% python3 -q
>>> import numpy as np
>>> np.set_printoptions(suppress=True, linewidth=160)
>>> tidy = lambda a: np.round(a, 2) + 0
>>> E = np.loadtxt("dump.csv", delimiter=",")
>>> print(E)
[[-1.  1. -1.  1.]
 [-3.  0. -3.  0.]
 [-1.  1. -1.  1.]
 [-3.  0. -3.  0.]]
>>> U, s, vt = np.linalg.svd(E)
>>> print(tidy(s))
[6.36 1.89 0.   0.  ]
>>> print(np.argmax(s[:-1] / (s[1:] + 1e-6)) + 1)
2
>>> M2 = U[:, :2] @ np.diag(s[:2]) @ vt[:2]
>>> print(tidy(np.linalg.norm(E - M2, 2)), tidy(s[2]))
0.0 0.0
>>> print(np.linalg.matrix_rank(M2))
2
>>> print(tidy(np.abs(E - M2).max()))
0.0
>>> M = np.loadtxt("block16.csv", delimiter=",")
>>> print(M)
[[ 0.41  0.44  0.86  0.88]
 [ 0.16  0.16  0.25  0.34]
 [-0.57 -0.57 -1.15 -1.14]
 [ 0.45  0.41  0.88  0.88]
 [ 1.22  1.22  2.35  2.36]
 [-2.35 -2.38 -4.68 -4.69]
 [ 0.66  0.67  1.33  1.28]
 [-0.5  -0.46 -1.   -0.96]
 [ 0.63  0.65  1.29  1.26]
 [-0.13 -0.1  -0.2  -0.16]
 [-0.52 -0.51 -1.05 -1.02]
 [ 1.39  1.34  2.74  2.73]
 [-0.2  -0.2  -0.4  -0.4 ]
 [ 1.77  1.73  3.47  3.46]
 [ 0.04 -0.01  0.02  0.01]
 [ 0.43  0.5   0.95  1.  ]
 [-0.09 -0.07 -0.18 -0.14]
 [-0.77 -0.79 -1.52 -1.51]
 [ 0.61  0.65  1.3   1.29]
 [ 0.07  0.05  0.12  0.11]
 [-0.14 -0.15 -0.22 -0.29]
 [ 0.36  0.34  0.74  0.7 ]
 [ 1.28  1.2   2.49  2.49]
 [ 0.59  0.59  1.16  1.17]
 [ 1.39  1.4   2.77  2.77]
 [-2.44 -2.45 -4.89 -4.9 ]
 [ 0.83  0.82  1.62  1.67]
 [-0.7  -0.66 -1.29 -1.28]
 [ 1.94  1.93  3.84  3.88]
 [ 0.95  0.92  1.82  1.87]
 [-1.06 -1.14 -2.15 -2.12]
 [-0.37 -0.36 -0.73 -0.73]
 [ 1.8   1.79  3.57  3.58]]
>>> O, vecs = np.linalg.qr(M[:, :2])[0], np.linalg.qr(M[:, 2:])[0]
>>> s = np.linalg.svd(O.T @ vecs, compute_uv=False)
>>> print(tidy(s))
[1.   0.15]
>>> print(tidy(np.degrees(np.arccos(s.clip(0, 1)))))
[ 0.81 81.09]
>>> M2 = np.c_[M[:, :1] @ np.array([[-2]]), np.array([-2, 1, -1, 2, 0, -3, 2, 2, 0, -1, -1, 0, 0, -3, 0, 3, 3, 1, -3, -3, -2, 3, -3, -3, 1, 2, -2, -2, 2, 2, -2, 0, 2])]
>>> print(M2)
[[-0.82 -2.  ]
 [-0.32  1.  ]
 [ 1.14 -1.  ]
 [-0.9   2.  ]
 [-2.44  0.  ]
 [ 4.7  -3.  ]
 [-1.32  2.  ]
 [ 1.    2.  ]
 [-1.26  0.  ]
 [ 0.26 -1.  ]
 [ 1.04 -1.  ]
 [-2.78  0.  ]
 [ 0.4   0.  ]
 [-3.54 -3.  ]
 [-0.08  0.  ]
 [-0.86  3.  ]
 [ 0.18  3.  ]
 [ 1.54  1.  ]
 [-1.22 -3.  ]
 [-0.14 -3.  ]
 [ 0.28 -2.  ]
 [-0.72  3.  ]
 [-2.56 -3.  ]
 [-1.18 -3.  ]
 [-2.78  1.  ]
 [ 4.88  2.  ]
 [-1.66 -2.  ]
 [ 1.4  -2.  ]
 [-3.88  2.  ]
 [-1.9   2.  ]
 [ 2.12 -2.  ]
 [ 0.74  0.  ]
 [-3.6   2.  ]]
>>> print(tidy(np.linalg.norm(M2 - M @ np.linalg.lstsq(M, M2)[0], axis=0)))
[ 0.   10.88]
>>> print(np.linalg.matrix_rank(np.c_[M, M2]))
5
>>> print(tidy(np.linalg.norm(np.linalg.qr(M)[0].T @ M2, axis=0) ** 2 / ((M2 ** 2).sum(axis=0) + 1e-12)))
[1.   0.12]
>>> Xs = M - M.mean(axis=0)
>>> vecs = np.linalg.svd(Xs)[2][:1]
>>> M2 = Xs - Xs @ vecs.T @ vecs
>>> print(tidy(np.linalg.norm(M2) / np.linalg.norm(Xs)))
0.01
>>> print(np.linalg.norm(M2, axis=1).round(6).argmax())
15
>>> Z = M[[6, 12]].astype(float)
>>> for _ in range(3):
...     z = np.linalg.norm(M[:, None] - Z, axis=-1).argmin(axis=1)
...     Z = np.array([M[z == j].mean(axis=0) for j in range(2)])
... 
>>> print(z)
[0 1 1 0 0 1 0 1 0 1 1 0 1 0 1 0 1 1 0 1 1 0 0 0 0 1 0 1 0 0 1 1 0]
>>> print(np.bincount(z))
[17 16]
>>> print(tidy(Z[1] - Z[0]))
[-1.58 -1.58 -3.14 -3.14]
>>> U, s, vt = np.linalg.svd(M)
>>> print(tidy(s))
[18.78  0.14  0.12  0.11]
>>> M2 = U[:, :1] @ np.diag(s[:1]) @ vt[:1]
>>> print(np.linalg.matrix_rank(M2))
1
>>> feats = np.load("m.npy")
>>> print(feats)
[[ 1.  1.  3.  4.]
 [ 0.  3.  6.  8.]
 [ 0.  1.  4.  4.]
 [ 0. -1. -6. -6.]]
>>> M2 = feats / np.linalg.norm(feats, axis=1, keepdims=True)
>>> C2 = M2 @ M2.T
>>> print(tidy(C2))
[[ 1.    0.98  0.97 -0.97]
 [ 0.98  1.    0.98 -0.98]
 [ 0.97  0.98  1.   -1.  ]
 [-0.97 -0.98 -1.    1.  ]]
>>> print((C2 - 2 * np.eye(4)).round(6).argmax(axis=1))
[1 2 1 0]
>>> print(tidy(C2[0]))
[ 1.    0.98  0.97 -0.97]
>>> print(tidy(np.degrees(np.arccos(np.clip(C2[0, 2], -1, 1)))))
13.7
>>> M2 = feats / np.sqrt((feats ** 2).mean(axis=1, keepdims=True))
>>> print(tidy(np.linalg.norm(M2, axis=1)))
[2. 2. 2. 2.]
>>> print(feats - feats.mean(axis=1, keepdims=True))
[[-1.25 -1.25  0.75  1.75]
 [-4.25 -1.25  1.75  3.75]
 [-2.25 -1.25  1.75  1.75]
 [ 3.25  2.25 -2.75 -2.75]]
>>> print(np.linalg.matrix_rank(M2) == np.linalg.matrix_rank(feats))
True
>>> print(np.linalg.matrix_rank(feats - feats.mean(axis=1, keepdims=True)))
3
>>> f = np.array([3, -8, -6, 1])
>>> M2 = feats + np.outer(f, np.eye(4)[2])
>>> print(np.linalg.matrix_rank(np.linalg.inv(M2) - np.linalg.inv(feats), tol=1e-8))
1
>>> print(tidy(np.linalg.norm(feats, 1)), tidy(np.linalg.norm(feats, np.inf)))
22.0 17.0
>>> M2 = feats[0, 0] * feats[1:] - np.outer(feats[1:, 0], feats[0])
>>> print(M2)
[[ 0.  3.  6.  8.]
 [ 0.  1.  4.  4.]
 [ 0. -1. -6. -6.]]
>>> print(np.flatnonzero(~M2.round(6).any(axis=1)))
[]
>>> A = np.loadtxt("out5.csv", delimiter=",")
>>> print(A)
[[ -0.04   7.89   7.97   6.09   7.86  -8.93   6.89  -2.93   5.02]
 [ -5.91  23.87   9.98  -7.94   6.03   4.14 -15.93   1.99  -8.02]
 [  4.87   8.96  -1.95  -3.84  -5.94   1.98  -3.    -7.13  -7.08]
 [  8.01 -10.87 -15.05  -6.   -17.08   8.98  -2.21  -4.99  -8.05]
 [ -5.99  32.01  17.92  -1.97  13.89  -4.96  -8.93  -0.89  -3.07]
 [  8.11  -3.03  -7.02   0.06  -8.93   0.07   4.93  -7.87  -2.82]
 [-15.99  22.07  30.13  11.98  33.91 -18.11   4.06  10.16  16.01]
 [-12.97 -13.86   0.96  -2.05   6.96   7.19  -8.78  18.03   4.88]]
>>> print([round(float(x), 2) for x in np.linalg.svd(A, compute_uv=False)[:3]])
[79.96, 42.26, 32.62]
>>> print(np.argsort(-np.linalg.norm(A, axis=0).round(6), kind="stable")[:3])
[1 4 2]
>>> f, g = A[6], A[0]
>>> print(tidy(f @ g))
994.7
>>> p = (f @ g) / (f @ f) * f
>>> print(tidy(g - p))
[ 4.32  1.87 -0.25  2.82 -1.39 -3.99  5.78 -5.7   0.65]
>>> X = np.load("arr.npy")
>>> print(X)
[[-5  0 -5  1  0  4 -5  0]
 [-1 -3  3  1  0  4 -1  0]
 [-1  0  0 -4  0 -4  0  0]
 [ 3  1  4  1  0  1  5  0]
 [ 0  0  0  0  4  0  0 -5]
 [-2 -3 -3 -5  0  5  3  0]
 [-2  3 -1 -2  0  1 -2  0]
 [ 0  0  0  0  3  0  0  0]]
>>> # 2 groups of indices that never mix
>>> f = np.array([-6, 0, -4, 1, 2, 9, -5, 5])
>>> M2 = X + np.outer(f, np.eye(8)[4])
>>> print(M2)
[[-5.  0. -5.  1. -6.  4. -5.  0.]
 [-1. -3.  3.  1.  0.  4. -1.  0.]
 [-1.  0.  0. -4. -4. -4.  0.  0.]
 [ 3.  1.  4.  1.  1.  1.  5.  0.]
 [ 0.  0.  0.  0.  6.  0.  0. -5.]
 [-2. -3. -3. -5.  9.  5.  3.  0.]
 [-2.  3. -1. -2. -5.  1. -2.  0.]
 [ 0.  0.  0.  0.  8.  0.  0.  0.]]
>>> print(np.linalg.matrix_rank(M2 - X))
1
>>> print(tidy(np.linalg.det(M2) / np.linalg.det(X)), tidy(1 + np.linalg.solve(X, f)[4]))
2.67 2.67
>>> print(np.diff(M2, axis=0))
[[  4.  -3.   8.   0.   6.   0.   4.   0.]
 [  0.   3.  -3.  -5.  -4.  -8.   1.   0.]
 [  4.   1.   4.   5.   5.   5.   5.   0.]
 [ -3.  -1.  -4.  -1.   5.  -1.  -5.  -5.]
 [ -2.  -3.  -3.  -5.   3.   5.   3.   5.]
 [  0.   6.   2.   3. -14.  -4.  -5.   0.]
 [  2.  -3.   1.   2.  13.  -1.   2.   0.]]
>>> print(M2 - M2[0])
[[ 0.  0.  0.  0.  0.  0.  0.  0.]
 [ 4. -3.  8.  0.  6.  0.  4.  0.]
 [ 4.  0.  5. -5.  2. -8.  5.  0.]
 [ 8.  1.  9.  0.  7. -3. 10.  0.]
 [ 5.  0.  5. -1. 12. -4.  5. -5.]
 [ 3. -3.  2. -6. 15.  1.  8.  0.]
 [ 3.  3.  4. -3.  1. -3.  3.  0.]
 [ 5.  0.  5. -1. 14. -4.  5.  0.]]
>>> print(tidy(M2.mean(axis=0)))
[-1.   -0.25 -0.25 -1.    1.12  1.38  0.   -0.62]
>>> print(M2.sum(axis=0))
[-8. -2. -2. -8.  9. 11.  0. -5.]
>>> print(tidy(np.linalg.svd(M2, compute_uv=False)))
[17.49 12.05  7.79  6.79  4.38  4.22  2.74  0.76]
>>> print(np.abs(M2).max())
9.0
>>> O, r_ = np.linalg.qr(feats)
>>> print(tidy(np.trace(O @ O.T)))
4.0
>>> print(np.allclose(r_.T @ r_, feats.T @ feats))
True
>>> print(O.shape, r_.shape)
(4, 4) (4, 4)
>>> print(abs(r_[0, 0]), tidy(np.linalg.norm(feats[:, 0])))
1.0 1.0
>>> print(tidy(r_))
[[  1.     1.     3.     4.  ]
 [  0.    -3.32  -8.44 -10.25]
 [  0.     0.    -4.09  -3.29]
 [  0.     0.     0.    -0.29]]
>>> rng = np.random.default_rng(3961)
>>> z = rng.permutation(4)
>>> print(z)
[3 0 2 1]
>>> M2 = feats[z][:, z]
>>> print(M2)
[[-6.  0. -6. -1.]
 [ 4.  1.  3.  1.]
 [ 4.  0.  4.  1.]
 [ 8.  0.  6.  3.]]
>>> print(tidy(np.linalg.det(M2)), tidy(np.linalg.det(feats[z])))
-4.0 -4.0
>>> F = np.load("mat.npy")
>>> print(F)
[[1.   0.5  0.25 0.12 0.06 0.03 0.02 0.01 0.   0.   0.   0.  ]
 [0.5  1.   0.5  0.25 0.12 0.06 0.03 0.02 0.01 0.   0.   0.  ]
 [0.25 0.5  1.   0.5  0.25 0.12 0.06 0.03 0.02 0.01 0.   0.  ]
 [0.12 0.25 0.5  1.   0.5  0.25 0.12 0.06 0.03 0.02 0.01 0.  ]
 [0.06 0.12 0.25 0.5  1.   0.5  0.25 0.12 0.06 0.03 0.02 0.01]
 [0.03 0.06 0.12 0.25 0.5  1.   0.5  0.25 0.12 0.06 0.03 0.02]
 [0.02 0.03 0.06 0.12 0.25 0.5  1.   0.5  0.25 0.12 0.06 0.03]
 [0.01 0.02 0.03 0.06 0.12 0.25 0.5  1.   0.5  0.25 0.12 0.06]
 [0.   0.01 0.02 0.03 0.06 0.12 0.25 0.5  1.   0.5  0.25 0.12]
 [0.   0.   0.01 0.02 0.03 0.06 0.12 0.25 0.5  1.   0.5  0.25]
 [0.   0.   0.   0.01 0.02 0.03 0.06 0.12 0.25 0.5  1.   0.5 ]
 [0.   0.   0.   0.   0.01 0.02 0.03 0.06 0.12 0.25 0.5  1.  ]]
>>> def softmax(z):
...     e = np.exp(z - z.max(axis=-1, keepdims=True))
...     return e / e.sum(axis=-1, keepdims=True)
... 
>>> print(tidy(softmax(F).sum(axis=1)))
[1. 1. 1. 1. 1. 1. 1. 1. 1. 1. 1. 1.]
>>> print(tidy(softmax(10 * F[4])))
[0.   0.   0.   0.01 0.99 0.01 0.   0.   0.   0.   0.   0.  ]
>>> print(tidy(softmax(F[4] + 3)))
[0.07 0.07 0.08 0.1  0.17 0.1  0.08 0.07 0.07 0.06 0.06 0.06]
>>> scores = F @ F.T / np.sqrt(12)
>>> print(tidy(softmax(scores + np.triu(np.full(scores.shape, -np.inf), 1))))
[[1.   0.   0.   0.   0.   0.   0.   0.   0.   0.   0.   0.  ]
 [0.47 0.53 0.   0.   0.   0.   0.   0.   0.   0.   0.   0.  ]
 [0.29 0.34 0.37 0.   0.   0.   0.   0.   0.   0.   0.   0.  ]
 [0.21 0.23 0.26 0.29 0.   0.   0.   0.   0.   0.   0.   0.  ]
 [0.16 0.18 0.2  0.22 0.24 0.   0.   0.   0.   0.   0.   0.  ]
 [0.14 0.14 0.15 0.17 0.19 0.21 0.   0.   0.   0.   0.   0.  ]
 [0.12 0.12 0.13 0.13 0.15 0.17 0.18 0.   0.   0.   0.   0.  ]
 [0.1  0.11 0.11 0.11 0.12 0.13 0.15 0.17 0.   0.   0.   0.  ]
 [0.09 0.09 0.1  0.1  0.1  0.11 0.12 0.14 0.15 0.   0.   0.  ]
 [0.09 0.09 0.09 0.09 0.09 0.09 0.1  0.11 0.12 0.14 0.   0.  ]
 [0.08 0.08 0.08 0.08 0.08 0.08 0.09 0.09 0.1  0.11 0.12 0.  ]
 [0.07 0.07 0.07 0.07 0.08 0.08 0.08 0.08 0.09 0.09 0.1  0.11]]
>>> print(softmax(scores).round(6).argmax(axis=1))
[ 0  1  2  3  4  5  6  7  8  9 10 11]
>>> print(tidy(softmax(scores)[4] @ F))
[0.16 0.21 0.24 0.27 0.28 0.28 0.26 0.24 0.22 0.2  0.18 0.14]
>>> print(tidy(softmax(scores)))
[[0.11 0.1  0.09 0.09 0.08 0.08 0.08 0.08 0.07 0.07 0.07 0.07]
 [0.1  0.11 0.1  0.09 0.08 0.08 0.08 0.07 0.07 0.07 0.07 0.07]
 [0.09 0.1  0.11 0.1  0.09 0.08 0.08 0.07 0.07 0.07 0.07 0.07]
 [0.08 0.09 0.1  0.11 0.1  0.09 0.08 0.08 0.07 0.07 0.07 0.07]
 [0.07 0.08 0.09 0.1  0.11 0.1  0.09 0.08 0.07 0.07 0.07 0.07]
 [0.07 0.07 0.08 0.09 0.1  0.11 0.1  0.09 0.08 0.07 0.07 0.07]
 [0.07 0.07 0.07 0.08 0.09 0.1  0.11 0.1  0.09 0.08 0.07 0.07]
 [0.07 0.07 0.07 0.07 0.08 0.09 0.1  0.11 0.1  0.09 0.08 0.07]
 [0.07 0.07 0.07 0.07 0.08 0.08 0.09 0.1  0.11 0.1  0.09 0.08]
 [0.07 0.07 0.07 0.07 0.07 0.08 0.08 0.09 0.1  0.11 0.1  0.09]
 [0.07 0.07 0.07 0.07 0.07 0.08 0.08 0.08 0.09 0.1  0.11 0.1 ]
 [0.07 0.07 0.07 0.07 0.08 0.08 0.08 0.08 0.09 0.09 0.1  0.11]]
